$ python -q
>>> import numpy as np
>>> np.set_printoptions(precision=2, suppress=True, linewidth=200)
>>> rnd = lambda a: np.round(a, 2) + 0
>>> E = np.loadtxt("arr.csv", delimiter=",")
>>> print(E)
[[0. 2. 1. 9. 0. 4. 5.]
 [0. 0. 5. 4. 6. 0. 4.]
 [0. 0. 0. 4. 9. 1. 5.]
 [0. 0. 0. 0. 1. 5. 8.]
 [0. 0. 0. 0. 0. 7. 8.]
 [0. 0. 0. 0. 0. 0. 5.]
 [0. 0. 0. 0. 0. 0. 0.]]
>>> # null space of dimension 1
>>> U, s, Vt = np.linalg.svd(E)
>>> print(np.argmax(s[:-1] / (s[1:] + 1e-6)) + 1)
6
>>> M2 = U[:, :6] @ np.diag(s[:6]) @ Vt[:6]
>>> print(np.linalg.matrix_rank(M2))
6
>>> print(np.linalg.matrix_rank(E, rtol=0.05))
5
>>> print(np.linalg.matrix_rank(E - E[0, 0] * np.eye(7)))
6
>>> print(E @ E)
[[  0.   0.  10.  12.  30.  46. 105.]
 [  0.   0.   0.  20.  49.  67. 105.]
 [  0.   0.   0.   0.   4.  83. 109.]
 [  0.   0.   0.   0.   0.   7.  33.]
 [  0.   0.   0.   0.   0.   0.  35.]
 [  0.   0.   0.   0.   0.   0.   0.]
 [  0.   0.   0.   0.   0.   0.   0.]]
>>> print(np.prod(np.diag(E)), rnd(np.linalg.det(E)))
0.0 0.0
>>> feats = np.array([[-4, 10, 16, 0, 0, 0],
...     [18, -8, 2, 0, 0, 0],
...     [-8, -12, -12, 0, 0, 0],
...     [4, -10, -16, -4, 10, 16],
...     [-18, 8, -2, 18, -8, 2],
...     [8, 12, 12, -8, -12, -12]])
>>> rng = np.random.default_rng(46076)
>>> z = rng.permutation(6)
>>> print(z)
[0 2 1 5 4 3]
>>> M2 = feats[z][:, z]
>>> print(np.trace(M2))
-48
>>> print(np.allclose(M2, feats))
False
>>> print(M2)
[[ -4  16  10   0   0   0]
 [ -8 -12 -12   0   0   0]
 [ 18   2  -8   0   0   0]
 [  8  12  12 -12 -12  -8]
 [-18  -2   8   2  -8  18]
 [  4 -16 -10  16  10  -4]]
>>> print(np.diag(M2))
[ -4 -12  -8 -12  -8  -4]
>>> print(feats.shape)
(6, 6)
>>> print(np.unravel_index(np.abs(feats).argmax(), feats.shape))
(np.int64(1), np.int64(0))
>>> print(feats.sum(axis=1))
[ 22  12 -32   0   0   0]
>>> print(rnd(feats.mean(axis=0)))
[ 0.    0.    0.    1.   -1.67  1.  ]
>>> print(rnd(np.linalg.svd(feats, compute_uv=False)))
[41.19 33.82 15.73 12.92  9.    3.44]
>>> print(feats - feats[0])
[[  0   0   0   0   0   0]
 [ 22 -18 -14   0   0   0]
 [ -4 -22 -28   0   0   0]
 [  8 -20 -32  -4  10  16]
 [-14  -2 -18  18  -8   2]
 [ 12   2  -4  -8 -12 -12]]
>>> print(np.abs(feats).max())
18
>>> print((feats - feats.T) / 2)
[[  0.  -4.  12.  -2.   9.  -4.]
 [  4.   0.   7.   5.  -4.  -6.]
 [-12.  -7.   0.   8.   1.  -6.]
 [  2.  -5.  -8.   0.  -4.  12.]
 [ -9.   4.  -1.   4.   0.   7.]
 [  4.   6.   6. -12.  -7.   0.]]
>>> assert feats == feats.T
Traceback (most recent call last):
  File "<python-input-31>", line 1, in <module>
    assert feats == feats.T
           ^^^^^^^^^^^^^^^^
ValueError: The truth value of an array with more than one element is ambiguous. Use a.any() or a.all()
>>> x0 = np.array([1, 1, 1, 1, -1, -2])
>>> target = feats @ x0
>>> print(target)
[ 22  12 -32 -68  10  60]
>>> print(rnd(np.linalg.solve(feats, target + feats[:, 4])))
[ 1.  1.  1.  1.  0. -2.]
>>> print(rnd(np.linalg.solve(feats, target)))
[ 1.  1.  1.  1. -1. -2.]
>>> print(rnd(np.linalg.solve(feats.T, feats[3])))
[0. 0. 0. 1. 0. 0.]
>>> theta = np.radians(120)
>>> r_ = np.eye(6)
>>> r_[5, 5] = r_[4, 4] = np.cos(theta)
>>> r_[5, 4], r_[4, 5] = -np.sin(theta), np.sin(theta)
>>> print(rnd(r_))
[[ 1.    0.    0.    0.    0.    0.  ]
 [ 0.    1.    0.    0.    0.    0.  ]
 [ 0.    0.    1.    0.    0.    0.  ]
 [ 0.    0.    0.    1.    0.    0.  ]
 [ 0.    0.    0.    0.   -0.5   0.87]
 [ 0.    0.    0.    0.   -0.87 -0.5 ]]
>>> M2 = feats @ r_.T
>>> print(np.allclose(np.linalg.norm(feats, axis=1), np.linalg.norm(M2, axis=1)))
True
>>> print(np.allclose(feats @ feats.T, M2 @ M2.T))
True
